$ python -q
>>> import numpy as np
>>> np.set_printoptions(precision=1, suppress=True, linewidth=100, legacy="1.25")
>>> A = np.load("m.npy")
>>> print(A)
[[ 0.  0.  0.  0.  1. -3.]
 [ 0.  0.  0.  0.  3. -3.]
 [ 0.  0.  0.  0.  2.  1.]
 [ 0.  0.  0.  0. -1.  1.]
 [ 1.  3.  2. -1.  0.  0.]
 [-3. -3.  1.  1.  0.  0.]]
>>> # symmetric, so the eigenvalues are real
>>> print(np.diff(A, axis=0))
[[ 0.  0.  0.  0.  2.  0.]
 [ 0.  0.  0.  0. -1.  4.]
 [ 0.  0.  0.  0. -3.  0.]
 [ 1.  3.  2. -1.  1. -1.]
 [-4. -6. -1.  2.  0.  0.]]
>>> print(A - A[0])
[[ 0.  0.  0.  0.  0.  0.]
 [ 0.  0.  0.  0.  2.  0.]
 [ 0.  0.  0.  0.  1.  4.]
 [ 0.  0.  0.  0. -2.  4.]
 [ 1.  3.  2. -1. -1.  3.]
 [-3. -3.  1.  1. -1.  3.]]
>>> print(A.mean(axis=0))
[-0.3  0.   0.5  0.   0.8 -0.7]
>>> print(np.abs(A).max())
3.0
>>> print(round(np.linalg.norm(A), 1))
8.4
>>> print(A.shape)
(6, 6)
>>> print(A.sum(axis=1))
[-2.  0.  3.  0.  5. -4.]
>>> print(np.linalg.matrix_rank(A))
4
>>> print(np.round(np.linalg.svd(A, compute_uv=False), 1) + 0)
[5.4 5.4 2.5 2.5 0.  0. ]
>>> T = np.stack([A, 5 * A, A[::-1]])
>>> print(np.linalg.norm(T, axis=(1, 2)))
[ 8.4 41.8  8.4]
>>> print(T.sum(axis=0))
[[ -3.  -3.   1.   1.   6. -18.]
 [  1.   3.   2.  -1.  18. -18.]
 [  0.   0.   0.   0.  11.   7.]
 [  0.   0.   0.   0.  -4.   7.]
 [  6.  18.  12.  -6.   3.  -3.]
 [-18. -18.   6.   6.   1.  -3.]]
>>> print(np.linalg.matrix_rank(T.reshape(3, -1)))
2
>>> Uu, s, Vt = np.linalg.svd(A)
>>> print(s.round(1) + 0)
[5.4 5.4 2.5 2.5 0.  0. ]
>>> B = Uu[:, :4] @ np.diag(s[:4]) @ Vt[:4]
>>> print(np.linalg.matrix_rank(A, rtol=0.05))
4
>>> print(round(float(np.linalg.norm(A - B) / np.linalg.norm(A)), 1))
0.0
>>> print([round(float(x), 1) for x in np.linalg.svd(A, compute_uv=False)[:3]])
[5.4, 5.4, 2.5]
>>> print(np.linalg.cond(A) > 100)
True
>>> print(np.allclose(A[:-1].T @ np.linalg.lstsq(A[:-1].T, A[-1])[0], A[-1]))
False
>>> print(np.unique(A.round(6), axis=0).shape)
(6, 6)
>>> print(round(float(np.trace(np.linalg.pinv(A) @ A)), 1))
4.0
>>> print(np.linalg.lstsq(A[:-1].T, A[-1])[2])
3
>>> print(np.round(A @ np.linalg.pinv(A) @ A, 1) + 0)
[[ 0.  0.  0.  0.  1. -3.]
 [ 0.  0.  0.  0.  3. -3.]
 [ 0.  0.  0.  0.  2.  1.]
 [ 0.  0.  0.  0. -1.  1.]
 [ 1.  3.  2. -1.  0.  0.]
 [-3. -3.  1.  1.  0.  0.]]
>>> F = np.load("case10.npy")
>>> print(F)
[[  0.3   1.6  -8.7   1.3  -0.8   1.8  -0.7  -0.6  -7.1]
 [ -1.2   2.8  -1.2   6.4  -0.6  -2.2  -0.5  -0.5   3.1]
 [  0.9  -0.7  -0.9  -4.6  -0.9  -4.8  -0.5  -2.3   3.9]
 [  0.8   2.3  11.7  -0.6   0.6  -6.5  -1.1   0.   -4.4]
 [  0.7   0.   -3.6  -0.7  -0.9  13.2  -0.7   0.4   7. ]
 [ -0.4  -0.9  -4.1   6.5   0.2   1.1   0.4  -0.9 -17.6]
 [  0.9  -4.2   2.4  -3.4   1.3   4.2  -1.   -1.2  14.1]
 [ -0.8   0.3  -6.2   1.7  -0.3 -22.1  -0.6  -1.7  -6.8]
 [  0.3   0.4  -0.2   2.8  -1.    5.9  -0.8  -3.  -12.5]
 [ -1.7   1.3 -10.    1.7  -0.4  -8.5   1.6  -0.6 -18.8]
 [ -0.6   0.    0.3  -3.1  -1.  -10.    0.1   0.2  10.9]
 [  1.3   4.5  12.2   5.5  -0.7 -17.9   0.5   0.3   2.9]
 [  1.2  -1.1  -1.5  -1.1   0.8  -8.7   0.3  -0.5   1.8]
 [ -1.6   2.3   1.8   4.    0.1  -3.5   0.3  -1.2   6.5]
 [ -1.4  -2.3  -6.9  -4.7  -0.7  -3.    0.4   0.8  -3.6]
 [  0.6  -4.9   7.7  -1.8   0.1   2.9   0.9  -2.2 -14.9]
 [ -0.3  -1.    0.5  -1.   -0.1  -8.4   1.6  -0.7   0.1]
 [ -1.5   3.4   4.7   1.9  -0.1   0.    1.2   0.2  20.1]
 [ -0.7  -1.    4.3   2.1  -0.4  -1.3   0.7  -1.5  18.9]
 [  0.6   0.2   3.1   2.2  -0.4   4.7  -0.1  -0.8   3.6]
 [  0.   -2.1  -9.6   3.1  -0.2  -3.4  -0.3   2.6 -18.4]
 [  0.5   3.   -3.9   1.   -0.5   0.8   0.2  -0.1 -16.7]
 [  1.1   2.1   0.1   3.6  -0.3  -5.4  -0.1  -2.2  -9.7]
 [  0.8   2.8  -1.    1.    0.6   9.7   1.8  -2.    9. ]
 [ -0.7   0.7  -2.1  -5.    0.1   8.2   0.4  -0.3 -17.2]
 [  0.7  -3.9   1.4   0.2   0.   -9.7  -0.3   0.4  14.7]
 [  0.8  -0.2  -8.6   1.    0.8   5.4  -0.1   0.2   0. ]
 [  1.6   2.8  -1.1  -1.    0.1  -2.5   0.3  -0.5  12.5]
 [  0.2   0.2   1.    3.4   1.2   5.2  -0.7   0.4   8.3]
 [  0.6   0.2   5.9  -2.8  -0.5   3.1   1.1  -0.1  -1.8]
 [  0.    1.5   4.4   7.5   0.2   8.3  -0.4   1.6  -2.4]
 [ -0.6   0.4   7.2  -0.3   0.6  -5.1   0.1   1.1   9.1]
 [  0.1  -3.2   6.5  -1.6  -1.   -6.4   0.6   2.1 -17.4]
 [ -0.1  -1.6  -2.6   1.2   0.1 -15.    0.1  -1.1  11.6]
 [ -0.5   2.9   2.4   6.4   0.   14.3  -1.6   1.4  15. ]
 [ -1.    3.7  -5.8  -1.7   0.3  -0.6  -0.7   1.7   1.2]
 [ -0.4  -0.3   2.9   2.3  -0.8   2.9   0.1   2.6  20.6]]
>>> cen = F - F.mean(axis=0)
>>> vecs = np.linalg.svd(cen)[2][:4]
>>> B = cen - cen @ vecs.T @ vecs
>>> print(np.linalg.norm(B, axis=1).round(6).argmax())
35
>>> print(round(float(np.linalg.norm(B) / np.linalg.norm(cen)), 1))
0.2
>>> print(np.round(np.cov(cen @ vecs.T, rowvar=False), 1) + 0)
[[145.3   0.    0.    0. ]
 [  0.   65.2   0.    0. ]
 [  0.    0.   26.7   0. ]
 [  0.    0.    0.   11.8]]
